$ python3 -q
>>> import numpy as np
>>> import numpy.linalg as la
>>> np.set_printoptions(precision=2, suppress=True, linewidth=160, floatmode="fixed")
>>> W0 = np.loadtxt("arr.csv", delimiter=",")
>>> W0
array([[  0.00,  75.00,   0.00,   0.00,   0.00,  42.00,   0.00,   0.00],
       [  0.00,  38.00,   0.00,   0.00,   0.00,  46.00,   0.00,   0.00],
       [  0.00,  93.00,   0.00,  11.00,   0.00,  72.00,  21.00,  22.00],
       [  0.00,  13.00,   0.00,   0.00,  20.00,   0.00,   0.00,   0.00],
       [  0.00, 132.00,   0.00,   0.00,   0.00,  77.00,  14.00,   6.00],
       [  0.00,  27.00,   0.00,   0.00,   5.00,   1.00,  11.00,  11.00],
       [  0.00, 141.00,   0.00,   0.00,   0.00,  13.00,  16.00,   0.00],
       [  0.00,  68.00,   0.00,   0.00,   0.00,   0.00,   0.00,   0.00],
       [  0.00,  39.00,   0.00,   0.00,  26.00,   0.00,   0.00,   0.00],
       [  0.00,  28.00,   0.00,   0.00,  42.00,   0.00,   0.00,   2.00],
       [  0.00,  63.00,   0.00,   0.00,   9.00,   0.00,  25.00,  22.00],
       [  0.00,  57.00,   0.00,   0.00,  10.00,   0.00,   0.00,   0.00]])
>>> rk = la.matrix_rank(W0)
>>> rk
np.int64(6)
>>> ns = la.svd(W0)[2][rk:].T
>>> ns.shape
(8, 2)
>>> [int(la.matrix_rank(W0[:i])) for i in range(1, len(W0) + 1)]
[1, 2, 3, 4, 5, 6, 6, 6, 6, 6, 6, 6]
>>> np.round(W0 @ ns, 2) + 0
array([[0.00, 0.00],
       [0.00, 0.00],
       [0.00, 0.00],
       [0.00, 0.00],
       [0.00, 0.00],
       [0.00, 0.00],
       [0.00, 0.00],
       [0.00, 0.00],
       [0.00, 0.00],
       [0.00, 0.00],
       [0.00, 0.00],
       [0.00, 0.00]])
>>> left, sig, Vt = la.svd(W0, full_matrices=False)
>>> np.abs(left[:, 0]).round(6).argmax()
np.int64(4)
>>> left.shape, sig.shape, Vt.shape
((12, 8), (8,), (8, 8))
>>> round(float(np.sqrt((sig ** 2).sum())), 2), round(la.norm(W0), 2)
(298.61, np.float64(298.61))
>>> np.round(left.T @ left, 2) + 0
array([[1.00, 0.00, 0.00, 0.00, 0.00, 0.00, 0.00, 0.00],
       [0.00, 1.00, 0.00, 0.00, 0.00, 0.00, 0.00, 0.00],
       [0.00, 0.00, 1.00, 0.00, 0.00, 0.00, 0.00, 0.00],
       [0.00, 0.00, 0.00, 1.00, 0.00, 0.00, 0.00, 0.00],
       [0.00, 0.00, 0.00, 0.00, 1.00, 0.00, 0.00, 0.00],
       [0.00, 0.00, 0.00, 0.00, 0.00, 1.00, 0.00, 0.00],
       [0.00, 0.00, 0.00, 0.00, 0.00, 0.00, 1.00, 0.00],
       [0.00, 0.00, 0.00, 0.00, 0.00, 0.00, 0.00, 1.00]])
>>> feats = np.load("out12.npy")
>>> feats
array([[0, 0, 1, 0, 0, 0, 0],
       [0, 0, 0, 0, 0, 0, 1],
       [1, 0, 0, 0, 0, 0, 0],
       [0, 0, 0, 1, 0, 0, 0],
       [0, 0, 0, 0, 1, 0, 0],
       [0, 0, 0, 0, 0, 1, 0],
       [0, 1, 0, 0, 0, 0, 0]])
>>> ev, vecs = la.eigh(feats)
>>> ev
array([-1.00, -1.00,  1.00,  1.00,  1.00,  1.00,  1.00])
>>> (ev > 1e-8).sum(), (ev < -1e-8).sum()
(np.int64(5), np.int64(2))
>>> la.svd(feats, compute_uv=False)
array([1.00, 1.00, 1.00, 1.00, 1.00, 1.00, 1.00])
>>> la.eigvalsh(feats + -1 * np.eye(7))
array([-2.00, -2.00,  0.00,  0.00,  0.00,  0.00,  0.00])
>>> np.round(vecs.T @ feats @ vecs, 2) + 0
array([[-1.00,  0.00,  0.00,  0.00,  0.00,  0.00,  0.00],
       [ 0.00, -1.00,  0.00,  0.00,  0.00,  0.00,  0.00],
       [ 0.00,  0.00,  1.00,  0.00,  0.00,  0.00,  0.00],
       [ 0.00,  0.00,  0.00,  1.00,  0.00,  0.00,  0.00],
       [ 0.00,  0.00,  0.00,  0.00,  1.00,  0.00,  0.00],
       [ 0.00,  0.00,  0.00,  0.00,  0.00,  1.00,  0.00],
       [ 0.00,  0.00,  0.00,  0.00,  0.00,  0.00,  1.00]])
>>> np.round(vecs @ np.diag(ev) @ vecs.T, 2) + 0
array([[0.00, 0.00, 1.00, 0.00, 0.00, 0.00, 0.00],
       [0.00, 0.00, 0.00, 0.00, 0.00, 0.00, 1.00],
       [1.00, 0.00, 0.00, 0.00, 0.00, 0.00, 0.00],
       [0.00, 0.00, 0.00, 1.00, 0.00, 0.00, 0.00],
       [0.00, 0.00, 0.00, 0.00, 1.00, 0.00, 0.00],
       [0.00, 0.00, 0.00, 0.00, 0.00, 1.00, 0.00],
       [0.00, 1.00, 0.00, 0.00, 0.00, 0.00, 0.00]])
>>> rng = np.random.default_rng(79)
>>> labels = rng.permutation(7)
>>> labels
array([6, 4, 0, 1, 2, 3, 5])
>>> A2 = feats[labels][:, labels]
>>> np.sort(np.abs(la.eigvals(A2)))
array([1.00, 1.00, 1.00, 1.00, 1.00, 1.00, 1.00])
>>> round(float(la.det(A2)), 2), round(la.det(feats[labels]), 2)
(1.0, np.float64(1.0))
>>> A2
array([[0, 0, 0, 1, 0, 0, 0],
       [0, 1, 0, 0, 0, 0, 0],
       [0, 0, 0, 0, 1, 0, 0],
       [1, 0, 0, 0, 0, 0, 0],
       [0, 0, 1, 0, 0, 0, 0],
       [0, 0, 0, 0, 0, 1, 0],
       [0, 0, 0, 0, 0, 0, 1]])
>>> np.trace(A2)
np.int64(3)
>>> t3 = np.stack([feats, -1 * feats, feats[::-1]])
>>> la.matrix_rank(t3)
array([7, 7, 7])
>>> la.det(t3)
array([ 1.00, -1.00, -1.00])
>>> t3.shape
(3, 7, 7)
>>> la.matrix_rank(t3.reshape(3, -1))
np.int64(2)
>>> la.norm(t3, axis=(1, 2))
array([2.65, 2.65, 2.65])
>>> t3.sum(axis=0)
array([[0, 1, 0, 0, 0, 0, 0],
       [0, 0, 0, 0, 0, 1, 0],
       [0, 0, 0, 0, 1, 0, 0],
       [0, 0, 0, 1, 0, 0, 0],
       [1, 0, 0, 0, 0, 0, 0],
       [0, 0, 0, 0, 0, 0, 1],
       [0, 0, 1, 0, 0, 0, 0]])
>>> feats @ np.ones(7)
array([1.00, 1.00, 1.00, 1.00, 1.00, 1.00, 1.00])
>>> feats.sum(axis=1)
array([1, 1, 1, 1, 1, 1, 1])
>>> p = np.eye(7)[4]
>>> for _ in range(4):
...     p = p @ feats
...     print(p.round(2))
... 
[0.00 0.00 0.00 0.00 1.00 0.00 0.00]
[0.00 0.00 0.00 0.00 1.00 0.00 0.00]
[0.00 0.00 0.00 0.00 1.00 0.00 0.00]
[0.00 0.00 0.00 0.00 1.00 0.00 0.00]
>>> (la.matrix_power((feats != 0) + (feats.T != 0) + np.eye(7), 7) > 0).astype(int)
array([[1, 0, 1, 0, 0, 0, 0],
       [0, 1, 0, 0, 0, 0, 1],
       [1, 0, 1, 0, 0, 0, 0],
       [0, 0, 0, 1, 0, 0, 0],
       [0, 0, 0, 0, 1, 0, 0],
       [0, 0, 0, 0, 0, 1, 0],
       [0, 1, 0, 0, 0, 0, 1]])
>>> X = np.array([[2, 1, 1, 1, 0, 0, 0, 1],
...     [0, 0, 3, 3, 2, 0, 0, 3],
...     [3, 2, 1, 1, 0, 3, 3, 2],
...     [3, 1, 2, 2, 0, 1, 2, 1],
...     [3, 0, 1, 1, 0, 0, 3, 1],
...     [0, 1, 2, 2, 1, 3, 0, 2],
...     [1, 3, 3, 3, 3, 3, 0, 3],
...     [1, 3, 1, 1, 3, 2, 3, 1]])
>>> X[:, 1] = -2 * X[:, 2]
>>> X
array([[ 2, -2,  1,  1,  0,  0,  0,  1],
       [ 0, -6,  3,  3,  2,  0,  0,  3],
       [ 3, -2,  1,  1,  0,  3,  3,  2],
       [ 3, -4,  2,  2,  0,  1,  2,  1],
       [ 3, -2,  1,  1,  0,  0,  3,  1],
       [ 0, -4,  2,  2,  1,  3,  0,  2],
       [ 1, -6,  3,  3,  3,  3,  0,  3],
       [ 1, -2,  1,  1,  3,  2,  3,  1]])
>>> # looks like rank 6
>>> left, sig, Vt = la.svd(X)
>>> vecs = Vt[:(sig > 1e-8).sum()]
>>> x = X[3] + 4 * X[7] + rng.integers(2) * np.eye(8)[2]
>>> x
array([  7.00, -12.00,   6.00,   6.00,  12.00,   9.00,  14.00,   5.00])
>>> np.diag(vecs.T @ vecs)
array([1.00, 0.67, 0.17, 0.17, 1.00, 1.00, 1.00, 1.00])
>>> np.allclose(vecs.T @ vecs @ x, x)
True
>>> np.round(vecs.T @ vecs, 2) + 0
array([[ 1.00,  0.00,  0.00,  0.00,  0.00,  0.00,  0.00,  0.00],
       [ 0.00,  0.67, -0.33, -0.33,  0.00,  0.00,  0.00,  0.00],
       [ 0.00, -0.33,  0.17,  0.17,  0.00,  0.00,  0.00,  0.00],
       [ 0.00, -0.33,  0.17,  0.17,  0.00,  0.00,  0.00,  0.00],
       [ 0.00,  0.00,  0.00,  0.00,  1.00,  0.00,  0.00,  0.00],
       [ 0.00,  0.00,  0.00,  0.00,  0.00,  1.00,  0.00,  0.00],
       [ 0.00,  0.00,  0.00,  0.00,  0.00,  0.00,  1.00,  0.00],
       [ 0.00,  0.00,  0.00,  0.00,  0.00,  0.00,  0.00,  1.00]])
>>> x = np.array([-3, 1, 2, 2, 3, -3, 2, -1])
>>> h = np.maximum(X @ x, 0)
>>> np.maximum(X @ x, 0) - np.maximum(-X @ x, 0)
array([ -5,   9, -12,  -5,  -2,  -4,   0,   7])
>>> np.flatnonzero(h > 1e-9)
array([1, 7])
>>> np.unique(X.round(6), axis=0).shape
(8, 8)
>>> np.allclose(X[:-1].T @ la.lstsq(X[:-1].T, X[-1])[0], X[-1])
True
>>> A2 = np.array([[5, 1, 4],
...     [5, 5, 5],
...     [2, 4, 3],
...     [0, 0, 3],
...     [2, 4, 1],
...     [1, 3, 1],
...     [4, 2, 0],
...     [2, 3, 5]])
>>> np.einsum("ik,kj->ij", X, A2)
array([[  4,  -1,   9],
       [-14,  -1,   5],
       [ 26,  18,  21],
       [ 10,   1,  10],
       [ 21,   6,  13],
       [ -7,   7,   6],
       [ -4,  13,  13],
       [ 19,  22,  10]])
>>> A2.T @ X.T
array([[  4, -14,  26,  10,  21,  -7,  -4,  19],
       [ -1,  -1,  18,   1,   6,   7,  13,  22],
       [  9,   5,  21,  10,  13,   6,  13,  10]])
>>> la.matrix_rank(X @ A2)
np.int64(3)
>>> np.vstack([X, A2.T]).shape
(11, 8)
>>> la.matrix_rank(np.vstack([X, A2.T]))
np.int64(8)
>>> labels = rng.permutation(8)
>>> labels
array([0, 3, 1, 7, 2, 5, 4, 6])
>>> A2 = X[labels][:, labels]
>>> np.allclose(A2, X)
False
>>> np.diag(A2)
array([ 2,  2, -6,  1,  1,  3,  0,  0])
>>> np.round(np.sort(np.abs(la.eigvals(A2))), 2) + 0
array([0.00, 0.00, 0.00, 1.54, 1.78, 1.78, 6.91, 7.92])
